$ ipython --no-banner

In [1]: import numpy as np

In [2]: np.set_printoptions(precision=2, suppress=True, linewidth=200)

In [3]: W0 = np.load("m.npy")

In [4]: W0
Out[4]: 
array([[ 5.35, -0.47,  2.05],
       [-0.47,  5.36, -0.07],
       [ 2.05, -0.07, -8.71]])

In [5]: vec = np.array([5, 2, 0])

In [6]: rhs = W0 @ vec

In [7]: beta, lr = np.zeros(3), 1 / np.linalg.norm(W0, 2) ** 2

In [8]: for i in range(30):
   ...:     beta -= lr * W0.T @ (W0 @ beta - rhs)
   ...:     if i % 5 == 0: print(i, round(np.linalg.norm(W0 @ beta - rhs), 2))
   ...: 
0 18.29
5 2.53
10 0.39
15 0.06
20 0.01
25 0.0

In [9]: np.round(np.linalg.cond(W0), 2)
Out[9]: np.float64(1.8)

In [10]: B = np.array([[3, 1], [0, 3], [0, 0]])

In [11]: np.linalg.matrix_rank(np.vstack([W0, B.T]))
Out[11]: np.int64(3)

In [12]: np.einsum("ik,kj->ji", W0, B)
Out[12]: 
array([[16.05, -1.41,  6.15],
       [ 3.94, 15.61,  1.84]])

In [13]: W0 @ B
Out[13]: 
array([[16.05,  3.94],
       [-1.41, 15.61],
       [ 6.15,  1.84]])

In [14]: evals, evecs = np.linalg.eigh(W0)

In [15]: np.abs(evecs[:, -1]).round(6).argmax()
Out[15]: np.int64(0)

In [16]: np.linalg.eigvalsh(W0 + 2 * np.eye(3))
Out[16]: array([-7.  ,  7.01,  8.  ])

In [17]: evals
Out[17]: array([-9.  ,  5.01,  6.  ])

In [18]: data = np.load("x.npy")

In [19]: data
Out[19]: 
array([[ 1,  1, -1, -1, -1, -1,  1,  1],
       [ 1,  1,  1,  1,  1,  1,  1,  1]])

In [20]: B = data / np.sqrt((data ** 2).mean(axis=1, keepdims=True))

In [21]: np.linalg.matrix_rank(data - data.mean(axis=1, keepdims=True))
Out[21]: np.int64(1)

In [22]: data - data.mean(axis=1, keepdims=True)
Out[22]: 
array([[ 1.,  1., -1., -1., -1., -1.,  1.,  1.],
       [ 0.,  0.,  0.,  0.,  0.,  0.,  0.,  0.]])

In [23]: np.linalg.matrix_rank(B) == np.linalg.matrix_rank(data)
Out[23]: np.True_

In [24]: B[1]
Out[24]: array([1., 1., 1., 1., 1., 1., 1., 1.])

In [25]: t3 = np.stack([data, -2 * data, data[::-1]])

In [26]: np.einsum("bij,cij->bc", t3, t3)
Out[26]: 
array([[ 16, -32,   0],
       [-32,  64,   0],
       [  0,   0,  16]])

In [27]: np.linalg.norm(t3, axis=(1, 2))
Out[27]: array([4., 8., 4.])

In [28]: s = 5 * 0.5 ** np.arange(4)

In [29]: rng = np.random.default_rng(576893)

In [30]: A = rng.normal(size=(20, 4)) * rng.permutation(s)

In [31]: A
Out[31]: 
array([[ 0.38,  2.97, -0.13,  0.32],
       [-0.26,  4.62, -1.2 , -0.22],
       [ 0.91, -0.69,  2.33,  0.08],
       [-1.22, -0.79,  1.03,  0.27],
       [-0.27, -1.35,  6.94, -0.26],
       [-0.52, -1.53, -3.31,  0.13],
       [ 0.76, -2.25, -2.15,  0.72],
       [-0.75,  2.91, -3.96,  0.35],
       [ 0.37, -1.21,  8.64, -0.53],
       [-0.44, -0.04, -4.58, -0.26],
       [ 0.97,  1.68,  3.36, -0.3 ],
       [-0.76,  1.2 ,  1.6 ,  0.03],
       [-1.72,  0.59,  7.93,  0.25],
       [-0.49,  5.4 , -6.24, -0.42],
       [-0.86,  0.72,  3.17, -0.37],
       [-0.89,  0.85, -5.1 , -0.26],
       [ 1.08,  0.4 , -3.66, -1.01],
       [-0.44,  5.99,  6.88, -0.13],
       [ 1.24,  0.35,  6.71,  0.06],
       [ 1.44, -1.38,  1.28, -1.43]])

In [32]: vec = np.array([1, 5, 3, 6])

In [33]: np.sign((A @ vec).round(6))
Out[33]: array([ 1.,  1.,  1., -1.,  1., -1., -1.,  1.,  1., -1.,  1.,  1.,  1.,  1.,  1., -1., -1.,  1.,  1., -1.])

In [34]: np.linalg.norm(A @ vec) <= np.linalg.norm(A, 2) * np.linalg.norm(vec) + 1e-9
Out[34]: np.True_

In [35]: u, v = A[13], A[19]

In [36]: round(float(u @ v), 2)
Out[36]: -15.55

In [37]: pr = (u @ v) / (u @ u) * u

In [38]: round(np.linalg.norm(u + v) ** 2 + np.linalg.norm(u - v) ** 2, 2)
Out[38]: np.float64(152.25)

In [39]: Q, Rm = np.linalg.qr(A)

In [40]: np.allclose(Rm.T @ Rm, A.T @ A)
Out[40]: True

In [41]: round(float(np.trace(Q @ Q.T)), 2)
Out[41]: 4.0

In [42]: Rm
Out[42]: 
array([[ -3.94,   2.79,  -1.02,   0.72],
       [  0.  , -10.76,   0.92,   0.41],
       [  0.  ,   0.  , -20.98,   0.11],
       [  0.  ,   0.  ,   0.  ,  -2.05]])

In [43]: np.round(Q.T @ Q, 2) + 0
Out[43]: 
array([[1., 0., 0., 0.],
       [0., 1., 0., 0.],
       [0., 0., 1., 0.],
       [0., 0., 0., 1.]])

In [44]: w1 = np.array([[-1, 2, 2, 0, -1, -1],
    ...:     [-2, 2, 0, 2, -1, 1],
    ...:     [-1, 1, -2, 1, 1, -1],
    ...:     [-2, -1, -2, 0, 2, -2]])

In [45]: beta = np.array([2, 0, 0, 0, 2, 0])

In [46]: act = np.maximum(A @ w1 + beta, 0)

In [47]: (act > 0).astype(int)
Out[47]: 
array([[0, 1, 1, 1, 0, 1],
       [0, 1, 1, 1, 0, 1],
       [0, 1, 0, 1, 1, 0],
       [1, 0, 0, 0, 1, 0],
       [0, 1, 0, 1, 1, 0],
       [1, 0, 1, 0, 1, 1],
       [1, 0, 1, 0, 1, 0],
       [1, 1, 1, 1, 0, 1],
       [0, 1, 0, 1, 1, 0],
       [1, 0, 1, 0, 0, 1],
       [0, 1, 0, 1, 1, 0],
       [0, 1, 0, 1, 1, 1],
       [0, 1, 0, 1, 1, 0],
       [0, 1, 1, 1, 0, 1],
       [0, 1, 0, 1, 1, 0],
       [1, 0, 1, 0, 0, 1],
       [1, 1, 1, 0, 0, 1],
       [0, 1, 0, 1, 1, 0],
       [0, 1, 0, 1, 1, 0],
       [1, 1, 1, 0, 1, 0]])

In [48]: cent = np.array([[2, 3, 1], [0, 0, 0], [0, 1, 1], [0, 2, 1], [3, 0, 2], [3, 0, 2]])

In [49]: (act @ cent).round(6).argmax(axis=1)
Out[49]: array([1, 2, 0, 0, 0, 1, 1, 2, 0, 0, 1, 2, 0, 2, 2, 0, 1, 1, 2, 1])

In [50]: J = np.array([[1, 0, 0, 0], [-1, 1, 0, 0], [3, 2, 1, 0], [-1, 2, 0, 1]])

In [51]: np.prod(np.diag(J)), round(float(np.linalg.det(J)), 2)
Out[51]: (np.int64(1), 1.0)

In [52]: J @ J
Out[52]: 
array([[ 1,  0,  0,  0],
       [-2,  1,  0,  0],
       [ 4,  4,  1,  0],
       [-4,  4,  0,  1]])

In [53]: np.sort(np.linalg.eigvals(J))
Out[53]: array([1., 1., 1., 1.])

In [54]: [int(np.linalg.matrix_rank(np.linalg.matrix_power(J, p))) for p in range(1, 5)]
Out[54]: [4, 4, 4, 4]

In [55]: np.linalg.matrix_rank(J - J[0, 0] * np.eye(4))
Out[55]: np.int64(2)

In [56]: B = J + rng.integers(-2, 3, (4, 2)) @ rng.integers(-2, 3, (2, 4))

In [57]: B
Out[57]: 
array([[-2, -3,  1, -2],
       [ 1,  2, -1,  2],
       [ 4, -2, -1,  4],
       [-3, -2,  0,  1]])

In [58]: np.linalg.matrix_rank(B - J, tol=1e-8)
Out[58]: np.int64(2)

In [59]: B - J
Out[59]: 
array([[-3, -3,  1, -2],
       [ 2,  1, -1,  2],
       [ 1, -4, -2,  4],
       [-2, -4,  0,  0]])

In [60]: np.abs(B - J).sum(axis=1)
Out[60]: array([ 9,  6, 11,  6])

In [61]: vec = np.array([-1, -1, -2, 2])

In [62]: rhs = A @ vec

In [63]: np.linalg.solve(A.T @ A, A.T @ rhs)
Out[63]: array([-1., -1., -2.,  2.])

In [64]: np.round(np.linalg.pinv(A) @ A, 2) + 0
Out[64]: 
array([[1., 0., 0., 0.],
       [0., 1., 0., 0.],
       [0., 0., 1., 0.],
       [0., 0., 0., 1.]])

In [65]: rhs = rhs + 0.05 * rng.normal(size=20)

In [66]: rhs
Out[66]: array([ -2.37,  -2.38,  -4.7 ,   0.55, -12.77,   8.88,   7.1 ,   6.48, -17.51,   9.11,  -9.88,  -3.49, -14.22,   6.83,  -6.93,   9.73,   3.8 , -19.63, -14.97,  -5.52])

In [67]: beta, *_ = np.linalg.lstsq(A, rhs)

In [68]: round(float(np.linalg.norm(rhs - A @ beta)), 2)
Out[68]: 0.19

In [69]: [round(float(np.linalg.norm(np.linalg.solve(A.T @ A + lam * np.eye(4), A.T @ rhs))), 2) for lam in (0, 1, 10, 100)]
Out[69]: [3.16, 2.96, 2.4, 1.72]

In [70]: beta
Out[70]: array([-1.02, -0.99, -2.  ,  1.98])

In [71]: u = np.array([1, 5, 3, 0])

In [72]: m1 = np.array([np.roll(u, i) for i in range(4)])

In [73]: m1
Out[73]: 
array([[1, 5, 3, 0],
       [0, 1, 5, 3],
       [3, 0, 1, 5],
       [5, 3, 0, 1]])

In [74]: P = np.triu(np.array([[2, 2, 3, 1], [0, 2, 2, 0], [3, 3, 1, 0], [1, 0, 1, 2]]), 1) + np.eye(4)

In [75]: B = P @ m1 @ np.linalg.inv(P)

In [76]: B
Out[76]: 
array([[ 15., -20.,  11.,   7.],
       [  6., -11.,  11.,   7.],
       [  3.,  -6.,   4.,   2.],
       [  5.,  -7.,  -1.,  -4.]])

In [77]: round(np.linalg.det(B), 2)
Out[77]: np.float64(-261.0)

In [78]: P @ m1 - m1 @ P
Out[78]: 
array([[ 14.,   3.,   0.,  21.],
       [  6.,   0.,   0.,  10.],
       [  0.,  -6.,  -9.,  -3.],
       [  0., -10., -21.,  -5.]])

In [79]: B = np.array([[-5, 2], [-3, -2]])

In [80]: feats = np.tile(B, (2, 2))

In [81]: feats
Out[81]: 
array([[-5,  2, -5,  2],
       [-3, -2, -3, -2],
       [-5,  2, -5,  2],
       [-3, -2, -3, -2]])

In [82]: B = feats / np.sqrt((feats ** 2).mean(axis=1, keepdims=True))

In [83]: np.linalg.matrix_rank(feats - feats.mean(axis=1, keepdims=True))
Out[83]: np.int64(1)

In [84]: B[2]
Out[84]: array([-1.31,  0.53, -1.31,  0.53])

In [85]: P = np.triu(np.array([[-1, 3, -8, 4], [-3, 5, -8, 4], [-6, -8, -5, -9], [-9, 7, -5, -6]]), 1) + np.eye(4)

In [86]: B = P @ feats @ np.linalg.inv(P)

In [87]: P @ feats - feats @ P
Out[87]: 
array([[ 19., -15.,  -5., -63.],
       [ 28., -15., -12., -31.],
       [ 27.,  33.,   3., -15.],
       [  0.,   9., -40.,  -7.]])

In [88]: round(float(np.linalg.det(B)), 2)
Out[88]: 0.0
